$ python -q
>>> import numpy as np
>>> np.set_printoptions(precision=3, suppress=True, linewidth=200, legacy="1.25")
>>> rd = lambda a: np.round(a, 3) + 0
>>> data = np.array([[1.0, 0.0], [-1.0, 2.0]])
>>> B = np.linalg.inv(data)
>>> B
array([[1. , 0. ],
       [0.5, 0.5]])
>>> rd(np.linalg.inv(B))
array([[ 1.,  0.],
       [-1.,  2.]])
>>> rd(np.linalg.cond(data))
2.618
>>> np.allclose(B, data.T)
False
>>> rd(np.linalg.slogdet(data)[0])
1.0
>>> q, r_ = np.linalg.qr(B)
>>> rd(abs(r_[0, 0])), rd(np.linalg.norm(B[:, 0]))
(1.118, 1.118)
>>> rd(np.abs(np.diag(r_)))
array([1.118, 0.447])
>>> rd(q @ r_)
array([[1. , 0. ],
       [0.5, 0.5]])
>>> rd(q.T @ q)
array([[1., 0.],
       [0., 1.]])
>>> vec = np.array([-1, -6])
>>> a = np.maximum(data @ vec, 0)
>>> rd(np.tanh(data @ vec))
array([-0.762, -1.   ])
>>> np.maximum(data @ (3 * vec), 0)
array([0., 0.])
>>> np.flatnonzero(a > 1e-9)
array([], dtype=int64)
>>> J = np.load("run19.npy")
>>> rd(J)
array([[ 0.695, -0.712, -0.102],
       [-0.712, -0.661, -0.237],
       [-0.102, -0.237,  0.966]])
>>> evals, V = np.linalg.eigh(J)
>>> vec = np.array([-1, 3, -1])
>>> rd(V * np.abs(evals) @ V.T)
array([[1., 0., 0.],
       [0., 1., 0.],
       [0., 0., 1.]])
>>> rd(np.linalg.eigvalsh(J[1:, 1:]))
array([-0.695,  1.   ])
>>> rd(np.abs(J).sum(axis=1).max()), rd(np.abs(evals).max())
(1.61, 1.0)
>>> rd(np.linalg.pinv(J))
array([[ 0.695, -0.712, -0.102],
       [-0.712, -0.661, -0.237],
       [-0.102, -0.237,  0.966]])
>>> rd(J.T @ J)
array([[1., 0., 0.],
       [0., 1., 0.],
       [0., 0., 1.]])
>>> evals, V = np.linalg.eigh(J)
>>> rd(V @ np.diag(evals) @ V.T)
array([[ 0.695, -0.712, -0.102],
       [-0.712, -0.661, -0.237],
       [-0.102, -0.237,  0.966]])
>>> rd(V.T @ V)
array([[1., 0., 0.],
       [0., 1., 0.],
       [0., 0., 1.]])
>>> np.unique(evals.round(6) + 0, return_counts=True)[1]
array([1, 2])
>>> rd(evals)
array([-1.,  1.,  1.])
>>> def softmax(z):
...     e = np.exp(z - z.max(axis=-1, keepdims=True))
...     return e / e.sum(axis=-1, keepdims=True)
... 
>>> rd(softmax(J[0] + -1))
array([0.59 , 0.144, 0.266])
>>> rd(softmax(J[0]))
array([0.59 , 0.144, 0.266])
>>> scores = J @ J.T / np.sqrt(3)
>>> rd(softmax(scores)[0] @ J)
array([ 0.112, -0.573,  0.145])
>>> rd(softmax(scores))
array([[0.471, 0.264, 0.264],
       [0.264, 0.471, 0.264],
       [0.264, 0.264, 0.471]])
>>> softmax(scores).round(6).argmax(axis=1)
array([0, 1, 2])
>>> B = np.linalg.inv(J)
>>> rd(np.linalg.slogdet(J)[0])
-1.0
>>> rd(np.linalg.det(J) * np.linalg.det(B))
1.0
>>> np.allclose(B, J.T)
True
>>> rd(J @ B)
array([[1., 0., 0.],
       [0., 1., 0.],
       [0., 0., 1.]])
>>> rd(B)
array([[ 0.695, -0.712, -0.102],
       [-0.712, -0.661, -0.237],
       [-0.102, -0.237,  0.966]])
>>> rd(np.linalg.cond(J))
1.0
>>> (np.abs(B) > 1e-9).astype(int)
array([[1, 1, 1],
       [1, 1, 1],
       [1, 1, 1]])
>>> B = np.array([[0, -2], [-1, 0]])
>>> W0 = np.tile(B, (2, 2))
>>> W0
array([[ 0, -2,  0, -2],
       [-1,  0, -1,  0],
       [ 0, -2,  0, -2],
       [-1,  0, -1,  0]])
>>> np.linalg.matrix_power(W0, 4)
array([[32,  0, 32,  0],
       [ 0, 32,  0, 32],
       [32,  0, 32,  0],
       [ 0, 32,  0, 32]])
>>> rd(np.sort(np.abs(np.linalg.eigvals(W0))))
array([0.   , 0.   , 2.828, 2.828])
>>> W0.inv()
Traceback (most recent call last):
  File "<python-input-54>", line 1, in <module>
    W0.inv()
    ^^^^^^
AttributeError: 'numpy.ndarray' object has no attribute 'inv'
>>> W0 @ W0
array([[4, 0, 4, 0],
       [0, 4, 0, 4],
       [4, 0, 4, 0],
       [0, 4, 0, 4]])
>>> np.trace(W0)
0
>>> np.allclose(W0 @ W0.T, W0.T @ W0)
False
>>> (W0 - W0.T) / 2
array([[ 0. , -0.5,  0. , -0.5],
       [ 0.5,  0. ,  0.5,  0. ],
       [ 0. , -0.5,  0. , -0.5],
       [ 0.5,  0. ,  0.5,  0. ]])
>>> U, sigma, Vh = np.linalg.svd(W0)
>>> rd(sigma)
array([4., 2., 0., 0.])
>>> np.argmax(sigma[:-1] / (sigma[1:] + 1e-6)) + 1
2
>>> B = U[:, :2] @ np.diag(sigma[:2]) @ Vh[:2]
>>> rd(np.linalg.norm(W0 - B) / np.linalg.norm(W0))
0.0
>>> np.linalg.matrix_rank(W0, rtol=0.05)
2
>>> np.linalg.matrix_rank(B)
2
>>> rd(np.linalg.norm(W0 - B, 2)), rd(sigma[2])
(0.0, 0.0)
>>> np.linalg.lstsq(W0[:-1].T, W0[-1])[2]
2
>>> np.allclose(W0[:-1].T @ np.linalg.lstsq(W0[:-1].T, W0[-1])[0], W0[-1])
True
>>> rd(np.trace(np.linalg.pinv(W0) @ W0))
2.0
>>> F = np.loadtxt("block19.csv", delimiter=",")
>>> rd(F)
array([[-2.631,  3.21 ,  1.579],
       [-3.145,  3.382,  1.237],
       [ 2.065,  1.645,  4.71 ],
       [ 6.974,  0.009,  7.982],
       [ 1.66 ,  1.78 ,  4.44 ],
       [-1.186,  2.729,  2.543],
       [-5.292,  4.097, -0.195],
       [-6.022,  4.341, -0.681],
       [-4.089,  3.696,  0.607],
       [ 4.858,  0.714,  6.572],
       [-6.343,  4.448, -0.895],
       [-6.356,  4.452, -0.904],
       [-0.581,  2.527,  2.946],
       [-1.803,  2.934,  2.131],
       [ 1.153,  1.949,  4.102],
       [-0.166,  2.389,  3.222],
       [ 0.802,  2.066,  3.868],
       [-2.289,  3.096,  1.807],
       [ 2.194,  1.602,  4.796],
       [-1.106,  2.702,  2.596],
       [-1.348,  2.783,  2.435],
       [-0.121,  2.374,  3.253],
       [ 0.497,  2.168,  3.665]])
>>> labels = F[:, 2] > np.median(F[:, 2])
>>> u = F[labels].mean(axis=0) - F[~labels].mean(axis=0)
>>> rd(u)
array([ 5.225, -1.742,  3.484])
>>> Xc = F - F.mean(axis=0)
>>> V = np.linalg.svd(Xc)[2][:2]
>>> B = Xc - Xc @ V.T @ V
>>> rd(np.linalg.norm(B) / np.linalg.norm(Xc))
0.0
>>> rd(np.diag(V.T @ V))
array([0.996, 0.277, 0.727])
>>> rd(np.cov(Xc @ V.T, rowvar=False))
array([[18.134,  0.   ],
       [ 0.   ,  0.   ]])
>>> rank = np.linalg.matrix_rank(F)
>>> rank
2
>>> null = np.linalg.svd(F)[2][rank:].T
>>> np.linalg.matrix_rank(F.T @ F), np.linalg.matrix_rank(F @ F.T)
(2, 2)
>>> null.shape
(3, 1)
>>> rd(null[:, 0] / null[np.abs(null[:, 0]).round(6).argmax(), 0])
array([ 0.8,  1. , -0.7])
>>> [int(np.linalg.matrix_rank(F[:, :j + 1])) for j in range(3)]
[1, 2, 2]
>>> feats = np.minimum.outer(np.arange(1, 4), np.arange(1, 4)) * -2
>>> feats
array([[-2, -2, -2],
       [-2, -4, -4],
       [-2, -4, -6]])
>>> rng = np.random.default_rng(9868)
>>> labels = rng.permutation(3)
>>> labels
array([2, 1, 0])
>>> B = feats[labels][:, labels]
>>> np.trace(B)
-12
>>> rd(np.sort(np.abs(np.linalg.eigvals(B))))
array([ 0.616,  1.286, 10.098])
>>> B
array([[-6, -4, -2],
       [-4, -4, -2],
       [-2, -2, -2]])
>>> vec = np.array([3, -1, 1])
>>> a = np.maximum(feats @ vec, 0)
>>> np.maximum(feats @ (3 * vec), 0)
array([0, 0, 0])
>>> rd(np.tanh(feats @ vec))
array([-1., -1., -1.])
>>> a
array([0, 0, 0])
>>> np.all(np.linalg.eigvalsh(feats) > 0)
False
>>> [round(float(np.linalg.det(feats[:i, :i])), 2) + 0 for i in range(1, 4)]
[-2.0, 4.0, -8.0]
>>> rd(np.linalg.eigvalsh(feats).min())
-10.098
>>> q, V = np.linalg.qr(feats[:, :2])[0], np.linalg.qr(feats[:, 2:])[0]
>>> sigma = np.linalg.svd(q.T @ V, compute_uv=False)
>>> rd(sigma)
array([0.982])
>>> rd(softmax(feats).sum(axis=1))
array([1., 1., 1.])
>>> rd(softmax(10 * feats[2]))
array([1., 0., 0.])
>>> scores = feats @ feats.T / np.sqrt(3)
>>> rd(softmax(scores)[2] @ feats)
array([-2.   , -4.   , -5.998])
>>> rd(softmax(scores + np.triu(np.full(scores.shape, -np.inf), 1)))
array([[1.   , 0.   , 0.   ],
       [0.   , 1.   , 0.   ],
       [0.   , 0.001, 0.999]])
>>> softmax(scores).round(6).argmax(axis=1)
array([2, 2, 2])
>>> rd(softmax(scores))
array([[0.001, 0.09 , 0.909],
       [0.   , 0.01 , 0.99 ],
       [0.   , 0.001, 0.999]])
>>> arr = np.load("mat.npy")
>>> arr
array([[  0,  -7,  -3,   0],
       [  7,   0,   5,   3],
       [  3,  -5,   0, -10],
       [  0,  -3,  10,   0]])
>>> rd(np.linalg.norm(arr[3], 1)), rd(np.linalg.norm(arr[3], np.inf))
(13.0, 10.0)
>>> rd(np.linalg.norm(arr[3] - arr[2]))
14.595
>>> arr[3] @ arr[2]
15
